% python3 -q
>>> import numpy as np
>>> np.set_printoptions(precision=2, suppress=True, linewidth=200, legacy="1.25")
>>> def rnd(a):
...     return np.round(a, 2) + 0
... 
>>> rng = np.random.default_rng(54)
>>> mat = np.array([[3, -3, 0, -1, -3, -2, -2, -1, -3, 2, 2, 0, -3, 1, -3],
...     [-2, 2, 3, -3, 1, -1, -3, -3, 0, 0, 0, 0, -2, 0, 2],
...     [-3, 1, -2, 0, -3, -3, 1, -1, 1, 2, 3, -3, 3, 0, 2],
...     [1, -1, -2, -3, 2, 0, 3, -3, -2, -1, -1, -3, 1, 2, -3],
...     [-3, -3, 3, 3, 2, 3, 3, -3, 1, 3, 0, -2, -2, -1, 0]]) * (rng.random((5, 15)) < 0.3)
>>> print(mat)
[[ 3  0  0  0 -3  0  0 -1  0  0  0  0 -3  1  0]
 [ 0  0  0 -3  0  0  0 -3  0  0  0  0  0  0  2]
 [-3  0  0  0 -3 -3  1  0  0  2  0  0  0  0  0]
 [ 0 -1 -2  0  0  0  0  0 -2 -1  0  0  1  0  0]
 [ 0 -3  3  0  0  0  3  0  1  0  0  0 -2  0  0]]
>>> def softmax(z):
...     e = np.exp(z - z.max(axis=-1, keepdims=True))
...     return e / e.sum(axis=-1, keepdims=True)
... 
>>> print(rnd(softmax(10 * mat[3])))
[0. 0. 0. 0. 0. 0. 0. 0. 0. 0. 0. 0. 1. 0. 0.]
>>> print(rnd(softmax(mat).sum(axis=1)))
[1. 1. 1. 1. 1.]
>>> att = mat @ mat.T / np.sqrt(15)
>>> print(rnd(softmax(att)))
[[1.   0.   0.   0.   0.  ]
 [0.01 0.98 0.   0.   0.  ]
 [0.   0.   1.   0.   0.  ]
 [0.02 0.05 0.03 0.89 0.01]
 [0.   0.   0.   0.   1.  ]]
>>> print(rnd(softmax(att + np.triu(np.full(att.shape, -np.inf), 1))))
[[1.   0.   0.   0.   0.  ]
 [0.01 0.99 0.   0.   0.  ]
 [0.   0.   1.   0.   0.  ]
 [0.02 0.05 0.03 0.89 0.  ]
 [0.   0.   0.   0.   1.  ]]
>>> data = np.array([[1, 0, 0, 0, 0],
...     [0, 2, 0, 0, 0],
...     [0, 0, 0, 0, 0],
...     [0, 0, 0, -2, 0],
...     [0, 0, 0, 0, 1]])
>>> # 5 groups of indices that never mix
>>> print(np.argsort(-np.linalg.norm(data, axis=0).round(6), kind="stable")[:3])
[1 3 0]
>>> print(np.linalg.cond(data) > 100)
True
>>> print(rnd(np.linalg.norm(data, 2) / np.linalg.norm(data)))
0.63
>>> proj = np.triu(np.array([[5, 9, 2, -9, -8],
...     [4, -1, -2, -7, 5],
...     [2, 9, -9, 2, -1],
...     [7, -2, 4, 6, 5],
...     [-4, 3, 8, -1, -5]]), 1) + np.eye(5)
>>> A2 = proj @ data @ np.linalg.inv(proj)
>>> print(proj @ data - data @ proj)
[[ 0.  9. -2. 27.  0.]
 [ 0.  0.  4. 28. -5.]
 [ 0.  0.  0. -4. -1.]
 [ 0.  0.  0.  0. 15.]
 [ 0.  0.  0.  0.  0.]]
>>> print(np.poly(A2))
[ 1. -2. -3.  8. -4.  0.]
>>> print(rnd(np.linalg.det(A2)))
0.0
>>> print(A2)
[[   1.    9.   16.   58. -319.]
 [   0.    2.    4.   20. -101.]
 [   0.    0.    0.   -4.   19.]
 [   0.    0.    0.   -2.   15.]
 [   0.    0.    0.    0.    1.]]
>>> print(rnd(np.linalg.det(data[::-1])))
0.0
>>> print(rnd(np.linalg.eigvals(data).sum().real))
2.0
>>> print(rnd(np.linalg.det(2 * data)), rnd(np.linalg.det(data)))
0.0 0.0
>>> w, vecs = np.linalg.eigh(data)
>>> x = np.array([-6, 0, -2, -9, 6])
>>> print(np.abs(data).sum(axis=1).max(), np.abs(w).max())
2 2.0
>>> print(rnd(np.linalg.eigvalsh(data[1:, 1:])))
[-2.  0.  1.  2.]
>>> print(vecs * np.abs(w) @ vecs.T)
[[1. 0. 0. 0. 0.]
 [0. 2. 0. 0. 0.]
 [0. 0. 0. 0. 0.]
 [0. 0. 0. 2. 0.]
 [0. 0. 0. 0. 1.]]
>>> print(x @ data @ x)
-90
>>> print((np.sign(vecs[:, -1].round(6)) == np.sign(vecs[0, -1].round(6))).astype(int))
[1 0 1 1 1]
>>> A = np.loadtxt("case8.csv", delimiter=",")
>>> print(A)
[[1. 0. 0. 0. 0. 0. 0. 0. 0.]
 [0. 1. 0. 0. 0. 0. 0. 0. 0.]
 [1. 1. 1. 0. 0. 0. 0. 0. 0.]
 [2. 3. 0. 1. 0. 0. 0. 0. 0.]
 [1. 2. 1. 2. 1. 0. 0. 0. 0.]
 [1. 0. 0. 2. 2. 1. 0. 0. 0.]
 [3. 0. 1. 1. 2. 1. 1. 0. 0.]
 [2. 2. 3. 0. 3. 3. 0. 1. 0.]
 [3. 2. 1. 2. 1. 0. 3. 3. 1.]]
>>> print(np.prod(np.diag(data)), rnd(np.linalg.det(data)))
0 0.0
>>> print(rnd(np.sort(np.linalg.eigvals(data))))
[-2.  0.  1.  1.  2.]
>>> print([int(np.linalg.matrix_rank(np.linalg.matrix_power(data, p))) for p in range(1, 6)])
[4, 4, 4, 4, 4]
>>> print(data @ data)
[[1 0 0 0 0]
 [0 4 0 0 0]
 [0 0 0 0 0]
 [0 0 0 4 0]
 [0 0 0 0 1]]
>>> u, v = A[1], A[3]
>>> print(u @ v)
3.0
>>> print(u @ u)
1.0
>>> p = (u @ v) / (u @ u) * u
>>> print((v - p) @ u)
0.0
>>> print(np.outer(u, v))
[[0. 0. 0. 0. 0. 0. 0. 0. 0.]
 [2. 3. 0. 1. 0. 0. 0. 0. 0.]
 [0. 0. 0. 0. 0. 0. 0. 0. 0.]
 [0. 0. 0. 0. 0. 0. 0. 0. 0.]
 [0. 0. 0. 0. 0. 0. 0. 0. 0.]
 [0. 0. 0. 0. 0. 0. 0. 0. 0.]
 [0. 0. 0. 0. 0. 0. 0. 0. 0.]
 [0. 0. 0. 0. 0. 0. 0. 0. 0.]
 [0. 0. 0. 0. 0. 0. 0. 0. 0.]]
>>> print(p)
[0. 3. 0. 0. 0. 0. 0. 0. 0.]
>>> X = np.load("data.npy")
>>> print(X)
[[0 0 0 0 1]
 [0 0 0 1 0]
 [1 0 0 0 0]
 [0 0 1 0 0]
 [0 1 0 0 0]]
>>> # a transition matrix
>>> x = np.array([3, -2, 0, -1, 3])
>>> print(rnd(np.linalg.det(X)))
1.0
>>> print([p for p in range(1, 25) if np.allclose(np.linalg.matrix_power(X, p), np.eye(5))])
[5, 10, 15, 20]
>>> print(X.T @ (X @ x))
[ 3 -2  0 -1  3]
>>> print(rnd(np.linalg.inv(X)))
[[0. 0. 1. 0. 0.]
 [0. 0. 0. 0. 1.]
 [0. 0. 0. 1. 0.]
 [0. 1. 0. 0. 0.]
 [1. 0. 0. 0. 0.]]
>>> print(5 - np.linalg.matrix_rank(X - np.eye(5), tol=1e-8))
1
>>> print(X.T @ X)
[[1 0 0 0 0]
 [0 1 0 0 0]
 [0 0 1 0 0]
 [0 0 0 1 0]
 [0 0 0 0 1]]
>>> print(X @ X.T)
[[1 0 0 0 0]
 [0 1 0 0 0]
 [0 0 1 0 0]
 [0 0 0 1 0]
 [0 0 0 0 1]]
>>> print(X[:, 0] @ X[:, 3])
0
>>> print(rnd(np.linalg.det(X[::-1])))
1.0
>>> print(rnd(np.linalg.eigvals(X).sum().real))
0.0
>>> print(np.einsum("ij,ji->", X, X))
0
>>> print(rnd(np.linalg.det(2 * X)), rnd(np.linalg.det(X)))
32.0 1.0
>>> A2 = np.array([[1, 2], [2, 0]])
>>> arr = np.kron(np.eye(2, dtype=int), A2)
>>> print(arr)
[[1 2 0 0]
 [2 0 0 0]
 [0 0 1 2]
 [0 0 2 0]]
>>> # symmetric, so the eigenvalues are real
>>> print(rnd(np.linalg.det(arr)))
16.0
>>> print(np.flatnonzero(np.linalg.matrix_power((arr != 0) + (arr.T != 0) + np.eye(4), 4)[3]))
[2 3]
>>> print(rnd(np.sort(np.linalg.eigvals(arr).real)))
[-1.56 -1.56  2.56  2.56]
>>> print((np.linalg.matrix_power((arr != 0) + (arr.T != 0) + np.eye(4), 4) > 0).astype(int))
[[1 1 0 0]
 [1 1 0 0]
 [0 0 1 1]
 [0 0 1 1]]
>>> print(arr @ arr)
[[5 2 0 0]
 [2 4 0 0]
 [0 0 5 2]
 [0 0 2 4]]
>>> feats = np.loadtxt("run19.csv", delimiter=",")
>>> print(feats)
[[ 1.7   1.2   2.   -1.7  -0.6  -2.    0.7   0.    0.9   0.9  -0.8   0.9  -1.6  -2.   -0.3 ]
 [-0.5  -1.3   1.3   1.7   1.   -0.9   0.9   0.3  -1.5   0.1  -0.5   0.2  -0.1  -0.4   0.6 ]
 [ 0.1   1.    0.2   1.7  -1.4  -0.5  -0.5  -1.8   0.7  -1.1   0.5  -0.6  -0.4   0.3   0.3 ]
 [-1.2  -0.9  -0.1   0.1  -0.5  -0.3   0.6   0.4   0.9   0.6   2.4   0.5   0.1   0.9   0.3 ]
 [-0.4   0.1   1.7   0.7  -1.3   0.5  -0.2  -0.8  -0.5   0.3   1.4  -0.5  -1.   -0.8  -1.9 ]
 [ 1.2  -0.2  -0.7   1.8  -0.8  -0.8  -2.2   0.1  -0.3   0.6   0.2  -0.7   0.    0.7  -0.6 ]
 [ 1.2   0.   -0.1   0.2  -1.    1.1   1.   -0.2  -1.1  -1.7  -1.3   1.   -0.5  -1.5  -1.5 ]
 [-1.   -0.3  -0.4   0.   -0.9  -1.   -0.2  -0.8  -0.2   2.6   0.5   1.1  -0.4  -1.1   0.2 ]
 [ 1.   -1.8   0.7  -1.4  -1.    0.3   1.4  -0.4  -0.6  -2.4   0.7   0.2   2.7   1.2  -0.2 ]
 [ 0.8   0.8   0.3  -1.1  -0.1   0.    0.7   1.    0.    0.2   0.    0.5   1.1  -0.1   0.1 ]
 [ 1.3  -1.   -0.3   1.1   0.    0.6   1.2  -0.5  -0.5   1.5  -0.6   0.1   0.3   0.6   0.9 ]
 [ 0.17  1.    0.11  1.76 -1.44 -0.46 -0.48 -1.81  0.72 -1.06  0.53 -0.57 -0.46  0.29  0.27]]
>>> U, sv, Vt = np.linalg.svd(feats)
>>> print(np.argmax(sv[:-1] / (sv[1:] + 1e-6)) + 1)
11
>>> A2 = U[:, :11] @ np.diag(sv[:11]) @ Vt[:11]
>>> print(np.linalg.matrix_rank(A2))
11
>>> print(rnd(np.abs(feats - A2).max()))
0.01
>>> A2 = np.array([[3, 2, 3],
...     [2, -1, -3],
...     [0, 3, 0],
...     [0, 1, 1],
...     [-3, 1, -1],
...     [3, 2, -2],
...     [-1, -1, 0],
...     [1, 2, 2],
...     [-3, 3, -2],
...     [0, 3, -3],
...     [1, -2, 3],
...     [-1, -2, -1],
...     [-3, -1, 2],
...     [-2, -2, 0],
...     [3, 1, -3]])
>>> print(np.linalg.matrix_rank(feats @ A2))
3
>>> print(np.linalg.matrix_rank(np.vstack([feats, A2.T])))
15
>>> theta = np.sort(rng.uniform(-2, 2, 34))
>>> J = np.c_[theta, theta ** 2, theta ** 3] @ np.array([[1, 2, -2, -2, -1, -3], [-3, 1, -1, 3, 1, 3], [1, 1, -3, -3, 3, 2]])
>>> print(rnd(J))
[[-21.18  -7.67  22.89  38.36 -16.99   2.29]
 [-19.79  -7.13  21.04  35.61 -15.31   2.75]
 [-14.84  -5.26  14.7   25.96  -9.67   4.03]
 [-13.58  -4.81  13.17  23.56  -8.34   4.26]
 [-12.67  -4.49  12.1   21.84  -7.41   4.39]
 [-10.16  -3.63   9.22  17.17  -5.     4.59]
 [ -9.96  -3.56   9.    16.8   -4.82   4.59]
 [ -9.37  -3.37   8.36  15.72  -4.29   4.6 ]
 [ -7.12  -2.65   6.01  11.67  -2.44   4.45]
 [ -6.98  -2.6    5.88  11.43  -2.34   4.43]
 [ -6.96  -2.6    5.85  11.39  -2.32   4.42]
 [ -3.66  -1.6    2.84   5.76  -0.28   3.5 ]
 [ -3.49  -1.55   2.7    5.47  -0.21   3.42]
 [ -3.22  -1.47   2.49   5.03  -0.09   3.29]
 [ -2.79  -1.34   2.15   4.34   0.07   3.05]
 [ -1.94  -1.07   1.52   3.     0.3    2.49]
 [ -0.77  -0.63   0.71   1.21   0.35   1.34]
 [ -0.76  -0.62   0.7    1.19   0.34   1.33]
 [ -0.6   -0.54   0.6    0.96   0.31   1.12]
 [ -0.13  -0.19   0.19   0.22   0.1    0.32]
 [ -0.06  -0.1    0.1    0.11   0.05   0.16]
 [  0.     0.     0.     0.     0.     0.  ]
 [  0.06   0.16  -0.17  -0.14  -0.07  -0.22]
 [  0.07   0.66  -0.71  -0.39  -0.14  -0.56]
 [  0.05   0.75  -0.81  -0.42  -0.12  -0.58]
 [ -0.03   1.07  -1.21  -0.53  -0.03  -0.59]
 [ -0.1    1.3   -1.52  -0.6    0.08  -0.53]
 [ -0.32   1.94  -2.46  -0.83   0.54  -0.18]
 [ -0.79   3.31  -4.74  -1.54   2.05   1.15]
 [ -0.85   3.5   -5.09  -1.66   2.31   1.38]
 [ -1.76   7.69 -13.39  -5.35   9.13   7.47]
 [ -1.81   8.07 -14.2   -5.76   9.84   8.09]
 [ -2.    10.15 -18.69  -8.16  13.82  11.57]
 [ -2.04  10.82 -20.19  -8.99  15.17  12.74]]
>>> # null space of dimension 3
>>> T = J.reshape(34, 2, -1)
>>> print(T.shape)
(34, 2, 3)
>>> print(rnd(T[:, 0]))
[[-21.18  -7.67  22.89]
 [-19.79  -7.13  21.04]
 [-14.84  -5.26  14.7 ]
 [-13.58  -4.81  13.17]
 [-12.67  -4.49  12.1 ]
 [-10.16  -3.63   9.22]
 [ -9.96  -3.56   9.  ]
 [ -9.37  -3.37   8.36]
 [ -7.12  -2.65   6.01]
 [ -6.98  -2.6    5.88]
 [ -6.96  -2.6    5.85]
 [ -3.66  -1.6    2.84]
 [ -3.49  -1.55   2.7 ]
 [ -3.22  -1.47   2.49]
 [ -2.79  -1.34   2.15]
 [ -1.94  -1.07   1.52]
 [ -0.77  -0.63   0.71]
 [ -0.76  -0.62   0.7 ]
 [ -0.6   -0.54   0.6 ]
 [ -0.13  -0.19   0.19]
 [ -0.06  -0.1    0.1 ]
 [  0.     0.     0.  ]
 [  0.06   0.16  -0.17]
 [  0.07   0.66  -0.71]
 [  0.05   0.75  -0.81]
 [ -0.03   1.07  -1.21]
 [ -0.1    1.3   -1.52]
 [ -0.32   1.94  -2.46]
 [ -0.79   3.31  -4.74]
 [ -0.85   3.5   -5.09]
 [ -1.76   7.69 -13.39]
 [ -1.81   8.07 -14.2 ]
 [ -2.    10.15 -18.69]
 [ -2.04  10.82 -20.19]]
>>> print(rnd(np.swapaxes(T, 1, 2)[0]))
[[-21.18  38.36]
 [ -7.67 -16.99]
 [ 22.89   2.29]]
>>> E = np.load("test6.npy")
>>> print(rnd(E))
[[  5.76 -15.68  -1.94 -21.62  25.62  -7.89   9.74]
 [  4.12 -13.45  -1.54 -18.98  22.96  -7.07   7.93]
 [  1.93 -10.37  -0.96 -15.27  19.13  -5.86   5.47]
 [  1.06  -9.1   -0.71 -13.72  17.48  -5.33   4.47]
 [  0.2   -7.79  -0.45 -12.11  15.76  -4.76   3.48]
 [ -0.72  -6.31  -0.14 -10.24  13.72  -4.08   2.37]
 [ -1.74  -4.53   0.23  -7.95  11.13  -3.19   1.1 ]
 [ -1.81  -4.38   0.27  -7.76  10.91  -3.12   1.  ]
 [ -2.34  -3.29   0.5   -6.31   9.21  -2.52   0.27]
 [ -2.88  -1.81   0.83  -4.23   6.63  -1.59  -0.62]
 [ -2.92  -1.65   0.86  -4.     6.33  -1.49  -0.7 ]
 [ -2.98  -1.27   0.94  -3.43   5.58  -1.21  -0.88]
 [ -3.    -0.94   1.01  -2.91   4.87  -0.95  -1.02]
 [ -2.84  -0.33   1.11  -1.85   3.34  -0.4   -1.18]
 [ -2.78  -0.25   1.12  -1.69   3.09  -0.32  -1.18]
 [ -2.55  -0.05   1.12  -1.25   2.39  -0.08  -1.14]
 [ -2.22   0.07   1.08  -0.88   1.74   0.12  -1.03]
 [ -1.21   0.11   0.77  -0.33   0.62   0.33  -0.55]
 [ -1.19   0.11   0.77  -0.32   0.61   0.33  -0.54]
 [ -1.08   0.1    0.72  -0.29   0.53   0.33  -0.49]
 [ -0.52   0.04   0.41  -0.14   0.21   0.23  -0.21]
 [ -0.33   0.02   0.28  -0.09   0.12   0.17  -0.13]
 [  0.19   0.01  -0.21   0.07  -0.06  -0.15   0.05]
 [  0.21   0.01  -0.24   0.08  -0.07  -0.17   0.06]
 [  0.32   0.04  -0.4    0.14  -0.1   -0.29   0.07]
 [  0.32   0.04  -0.41   0.15  -0.1   -0.3    0.07]
 [  0.38   0.06  -0.52   0.19  -0.11  -0.38   0.07]
 [  0.54   0.45  -1.43   0.69  -0.2   -1.19  -0.22]
 [  0.5    0.59  -1.64   0.84  -0.22  -1.4   -0.35]
 [  0.15   1.24  -2.4    1.49  -0.3   -2.15  -1.  ]
 [ -0.2    1.75  -2.87   1.98  -0.37  -2.64  -1.53]
 [ -1.35   3.17  -3.92   3.3   -0.61  -3.78  -3.03]
 [ -1.6    3.45  -4.1    3.57  -0.67  -3.99  -3.34]
 [ -1.61   3.46  -4.11   3.58  -0.67  -3.99  -3.35]
 [ -1.92   3.81  -4.32   3.9   -0.74  -4.23  -3.72]
 [ -4.14   6.22  -5.63   6.13  -1.29  -5.72  -6.32]
 [ -4.89   7.01  -6.     6.85  -1.5   -6.16  -7.17]
 [ -9.41  11.64  -7.93  11.12  -2.81  -8.45 -12.16]
 [-15.14  17.38  -9.91  16.43  -4.66 -10.87 -18.34]
 [-17.19  19.41 -10.54  18.3   -5.36 -11.65 -20.52]
 [-18.58  20.79 -10.96  19.58  -5.84 -12.17 -22.  ]
 [-20.01  22.2  -11.37  20.88  -6.34 -12.68 -23.51]
 [-23.73  25.86 -12.4   24.29  -7.68 -13.97 -27.43]
 [-25.28  27.38 -12.81  25.7   -8.24 -14.49 -29.06]
 [-25.94  28.03 -12.98  26.3   -8.48 -14.71 -29.75]
 [-27.94  29.98 -13.49  28.12  -9.22 -15.35 -31.84]
 [-29.25  31.27 -13.82  29.32  -9.72 -15.77 -33.22]]
>>> print(rnd(E.sum(axis=0)))
[-245.63  184.49 -148.11  117.61  106.64 -214.99 -251.37]
>>> print(rnd(np.abs(E).max()))
33.22
>>> print(rnd(np.linalg.norm(E)))
180.89
